% ipython --no-banner

In [1]: import numpy as np

In [2]: np.set_printoptions(precision=3, suppress=True, linewidth=200)

In [3]: A = np.load("test16.npy")

In [4]: A
Out[4]: 
array([[-0.725, -0.676,  0.13 ],
       [ 0.181, -0.37 , -0.911],
       [ 0.665, -0.637,  0.391]])

In [5]: M2 = A / np.linalg.norm(A, axis=1, keepdims=True)

In [6]: G = M2 @ M2.T

In [7]: print(np.argwhere(np.triu(np.abs(G) > 0.95, 1)))
[]

In [8]: G.round(3) + 0
Out[8]: 
array([[1., 0., 0.],
       [0., 1., 0.],
       [0., 0., 1.]])

In [9]: (np.abs(G) > 0.9).astype(int)
Out[9]: 
array([[1, 0, 0],
       [0, 1, 0],
       [0, 0, 1]])

In [10]: round(np.degrees(np.arccos(np.clip(G[1, 0], -1, 1))), 3)
Out[10]: np.float64(90.0)

In [11]: (G - 2 * np.eye(3)).round(6).argmax(axis=1)
Out[11]: array([1, 0, 0])

In [12]: M = np.load("a.npy")

In [13]: M
Out[13]: 
array([[ 0.148, -0.089, -0.089,  0.148,  0.148, -0.148,  0.148, -0.03 ,  0.148],
       [-0.089,  0.053,  0.053, -0.089, -0.089,  0.089, -0.089,  0.018, -0.089],
       [-0.089,  0.053,  0.053, -0.089, -0.089,  0.089, -0.089,  0.018, -0.089],
       [ 0.148, -0.089, -0.089,  0.148,  0.148, -0.148,  0.148, -0.03 ,  0.148],
       [ 0.148, -0.089, -0.089,  0.148,  0.148, -0.148,  0.148, -0.03 ,  0.148],
       [-0.148,  0.089,  0.089, -0.148, -0.148,  0.148, -0.148,  0.03 , -0.148],
       [ 0.148, -0.089, -0.089,  0.148,  0.148, -0.148,  0.148, -0.03 ,  0.148],
       [-0.03 ,  0.018,  0.018, -0.03 , -0.03 ,  0.03 , -0.03 ,  0.006, -0.03 ],
       [ 0.148, -0.089, -0.089,  0.148,  0.148, -0.148,  0.148, -0.03 ,  0.148]])

In [14]: np.linalg.matrix_rank(M, rtol=0.1)
Out[14]: np.int64(1)

In [15]: round(float(np.linalg.norm(M, 2) / np.linalg.norm(M)), 3)
Out[15]: 1.0

In [16]: w, V = np.linalg.eigh(M)

In [17]: V @ np.diag(w) @ V.T
Out[17]: 
array([[ 0.148, -0.089, -0.089,  0.148,  0.148, -0.148,  0.148, -0.03 ,  0.148],
       [-0.089,  0.053,  0.053, -0.089, -0.089,  0.089, -0.089,  0.018, -0.089],
       [-0.089,  0.053,  0.053, -0.089, -0.089,  0.089, -0.089,  0.018, -0.089],
       [ 0.148, -0.089, -0.089,  0.148,  0.148, -0.148,  0.148, -0.03 ,  0.148],
       [ 0.148, -0.089, -0.089,  0.148,  0.148, -0.148,  0.148, -0.03 ,  0.148],
       [-0.148,  0.089,  0.089, -0.148, -0.148,  0.148, -0.148,  0.03 , -0.148],
       [ 0.148, -0.089, -0.089,  0.148,  0.148, -0.148,  0.148, -0.03 ,  0.148],
       [-0.03 ,  0.018,  0.018, -0.03 , -0.03 ,  0.03 , -0.03 ,  0.006, -0.03 ],
       [ 0.148, -0.089, -0.089,  0.148,  0.148, -0.148,  0.148, -0.03 ,  0.148]])

In [18]: np.abs(V[:, -1]).round(6).argmax()
Out[18]: np.int64(0)

In [19]: np.unique(w.round(6) + 0, return_counts=True)[1]
Out[19]: array([8, 1])

In [20]: np.linalg.eigvalsh(M + 5 * np.eye(9))
Out[20]: array([5., 5., 5., 5., 5., 5., 5., 5., 6.])

In [21]: print(np.round(np.linalg.svd(M, compute_uv=False), 3) + 0)
[1. 0. 0. 0. 0. 0. 0. 0. 0.]

In [22]: np.round(V.T @ V, 3) + 0
Out[22]: 
array([[1., 0., 0., 0., 0., 0., 0., 0., 0.],
       [0., 1., 0., 0., 0., 0., 0., 0., 0.],
       [0., 0., 1., 0., 0., 0., 0., 0., 0.],
       [0., 0., 0., 1., 0., 0., 0., 0., 0.],
       [0., 0., 0., 0., 1., 0., 0., 0., 0.],
       [0., 0., 0., 0., 0., 1., 0., 0., 0.],
       [0., 0., 0., 0., 0., 0., 1., 0., 0.],
       [0., 0., 0., 0., 0., 0., 0., 1., 0.],
       [0., 0., 0., 0., 0., 0., 0., 0., 1.]])

In [23]: U, s = np.linalg.svd(M)
Traceback (most recent call last):
  Cell In[23], line 1
    U, s = np.linalg.svd(M)
ValueError: too many values to unpack (expected 2)


In [24]: U, s, Vh = np.linalg.svd(M, full_matrices=False)

In [25]: np.allclose(U * s @ Vh, M)
Out[25]: True

In [26]: np.round(Vh @ Vh.T, 3) + 0
Out[26]: 
array([[1., 0., 0., 0., 0., 0., 0., 0., 0.],
       [0., 1., 0., 0., 0., 0., 0., 0., 0.],
       [0., 0., 1., 0., 0., 0., 0., 0., 0.],
       [0., 0., 0., 1., 0., 0., 0., 0., 0.],
       [0., 0., 0., 0., 1., 0., 0., 0., 0.],
       [0., 0., 0., 0., 0., 1., 0., 0., 0.],
       [0., 0., 0., 0., 0., 0., 1., 0., 0.],
       [0., 0., 0., 0., 0., 0., 0., 1., 0.],
       [0., 0., 0., 0., 0., 0., 0., 0., 1.]])

In [27]: x0 = np.array([5, 9, 0, 1, 7, 0, 3, 0, 5])

In [28]: np.linalg.eigvalsh(2 * M - np.eye(9))
Out[28]: array([-1., -1., -1., -1., -1., -1., -1., -1.,  1.])

In [29]: np.eye(9) - M
Out[29]: 
array([[ 0.852,  0.089,  0.089, -0.148, -0.148,  0.148, -0.148,  0.03 , -0.148],
       [ 0.089,  0.947, -0.053,  0.089,  0.089, -0.089,  0.089, -0.018,  0.089],
       [ 0.089, -0.053,  0.947,  0.089,  0.089, -0.089,  0.089, -0.018,  0.089],
       [-0.148,  0.089,  0.089,  0.852, -0.148,  0.148, -0.148,  0.03 , -0.148],
       [-0.148,  0.089,  0.089, -0.148,  0.852,  0.148, -0.148,  0.03 , -0.148],
       [ 0.148, -0.089, -0.089,  0.148,  0.148,  0.852,  0.148, -0.03 ,  0.148],
       [-0.148,  0.089,  0.089, -0.148, -0.148,  0.148,  0.852,  0.03 , -0.148],
       [ 0.03 , -0.018, -0.018,  0.03 ,  0.03 , -0.03 ,  0.03 ,  0.994,  0.03 ],
       [-0.148,  0.089,  0.089, -0.148, -0.148,  0.148, -0.148,  0.03 ,  0.852]])

In [30]: arr = np.load("w.npy")

In [31]: arr
Out[31]: 
array([[-5, -5, -9],
       [ 7,  8, -7],
       [-7, -5,  9]])

In [32]: hat = np.triu(np.array([[2, 2, 0], [2, 3, 0], [2, 2, 0]]), 1) + np.eye(3)

In [33]: M2 = hat @ arr @ np.linalg.inv(hat)

In [34]: print(np.trace(M2), np.trace(arr))
12.0 12

In [35]: np.linalg.matrix_rank(M2)
Out[35]: np.int64(3)

In [36]: hat @ arr - arr @ hat
Out[36]: 
array([[ 14.,  26., -14.],
       [  0., -14.,   0.],
       [  0.,  14.,   0.]])

In [37]: E = np.load("x.npy")

In [38]: E
Out[38]: 
array([[-0.71 ,  0.625,  0.905, -0.34 , -1.132, -1.603, -0.412],
       [ 0.625,  0.119,  0.065,  0.762, -0.659,  0.161,  1.881],
       [ 0.905,  0.065,  0.642,  1.416, -0.182, -0.739, -0.827],
       [-0.34 ,  0.762,  1.416,  1.96 , -1.272, -0.507,  2.512],
       [-1.132, -0.659, -0.182, -1.272, -1.551,  0.358,  0.238],
       [-1.603,  0.161, -0.739, -0.507,  0.358, -0.016, -1.656],
       [-0.412,  1.881, -0.827,  2.512,  0.238, -1.656, -0.444]])

In [39]: np.linalg.matrix_rank(E, rtol=0.1)
Out[39]: np.int64(6)

In [40]: round(np.linalg.norm(E, 2) / np.linalg.norm(E), 3)
Out[40]: np.float64(0.668)

In [41]: U, s, Vh = np.linalg.svd(E)

In [42]: V = Vh[:(s > 1e-8).sum()]

In [43]: rng = np.random.default_rng(42)

In [44]: x0 = E[6] + -3 * E[5] + rng.integers(2) * np.eye(7)[4]

In [45]: print(x0)
[ 4.397  1.397  1.39   4.035 -0.836 -1.608  4.525]

In [46]: np.allclose(V.T @ V @ x0, x0)
Out[46]: True

In [47]: np.linalg.matrix_rank(np.vstack([E, x0]))
Out[47]: np.int64(6)

In [48]: np.diag(V.T @ V)
Out[48]: array([0.961, 0.499, 0.98 , 0.99 , 0.919, 0.7  , 0.951])

In [49]: round(float(np.linalg.norm(x0 - V.T @ V @ x0)), 3)
Out[49]: 0.0

In [50]: w, V = np.linalg.eigh(E)

In [51]: x0 = np.array([-2, -2, 1, 0, -2, -1, 0])

In [52]: np.linalg.eigvalsh(E[1:, 1:])
Out[52]: array([-3.972, -1.488, -0.476,  0.228,  1.485,  4.932])

In [53]: np.round(x0 @ E @ x0 / (x0 @ x0), 3), np.round(w[0], 3), round(float(w[-1]), 3)
Out[53]: (np.float64(-1.663), np.float64(-4.0), 5.0)

In [54]: round(x0 @ E @ x0, 3)
Out[54]: np.float64(-23.28)

In [55]: np.round(np.abs(E).sum(axis=1).max(), 3), round(float(np.abs(w).max()), 3)
Out[55]: (np.float64(8.769), 5.0)

In [56]: M2 = np.array([[-5, -3], [-2, -9]])

In [57]: basis = np.array([[0, -1, 2, -1], [-1, 3, 0, 3], [-2, 1, 3, -2], [-1, 0, -3, -1]])

In [58]: J = np.block([[M2, np.zeros((2, 4))], [np.zeros((4, 2)), basis]])

In [59]: J
Out[59]: 
array([[-5., -3.,  0.,  0.,  0.,  0.],
       [-2., -9.,  0.,  0.,  0.,  0.],
       [ 0.,  0.,  0., -1.,  2., -1.],
       [ 0.,  0., -1.,  3.,  0.,  3.],
       [ 0.,  0., -2.,  1.,  3., -2.],
       [ 0.,  0., -1.,  0., -3., -1.]])

In [60]: x0 = np.array([-3, 3, 1, 5, 5, -5])

In [61]: y = J @ x0

In [62]: b, lr = np.zeros(6), 1 / np.linalg.norm(J, 2) ** 2

In [63]: for i in range(300):
    ...:     b -= lr * J.T @ (J @ b - y)
    ...:     if i % 50 == 0: print(i, round(np.linalg.norm(J @ b - y), 3))
    ...: 
0 27.643
50 1.674
100 1.599
150 1.529
200 1.463
250 1.399

In [64]: print(round(float(np.linalg.cond(J)), 3))
33.467

In [65]: mat = np.loadtxt("run15.csv", delimiter=",")

In [66]: mat
Out[66]: 
array([[0., 0., 0.],
       [0., 0., 1.],
       [0., 0., 0.]])

In [67]: print(np.abs(np.diag(np.linalg.qr(mat)[1])) > 1e-9)
[False False False]

In [68]: round(np.trace(np.linalg.pinv(mat) @ mat), 3)
Out[68]: np.float64(1.0)

In [69]: try:
    ...:     np.linalg.inv(mat)
    ...: except np.linalg.LinAlgError as e:
    ...:     print("failed:", e)
    ...: 
failed: Singular matrix

In [70]: idx = rng.permutation(3)

In [71]: idx
Out[71]: array([0, 2, 1])

In [72]: M2 = mat[idx][:, idx]

In [73]: np.sort(np.abs(np.linalg.eigvals(M2)))
Out[73]: array([0., 0., 0.])

In [74]: round(float(np.linalg.det(M2)), 3), round(np.linalg.det(mat[idx]), 3)
Out[74]: (0.0, np.float64(0.0))

In [75]: np.trace(M2)
Out[75]: np.float64(0.0)

In [76]: np.diag(M2)
Out[76]: array([0., 0., 0.])
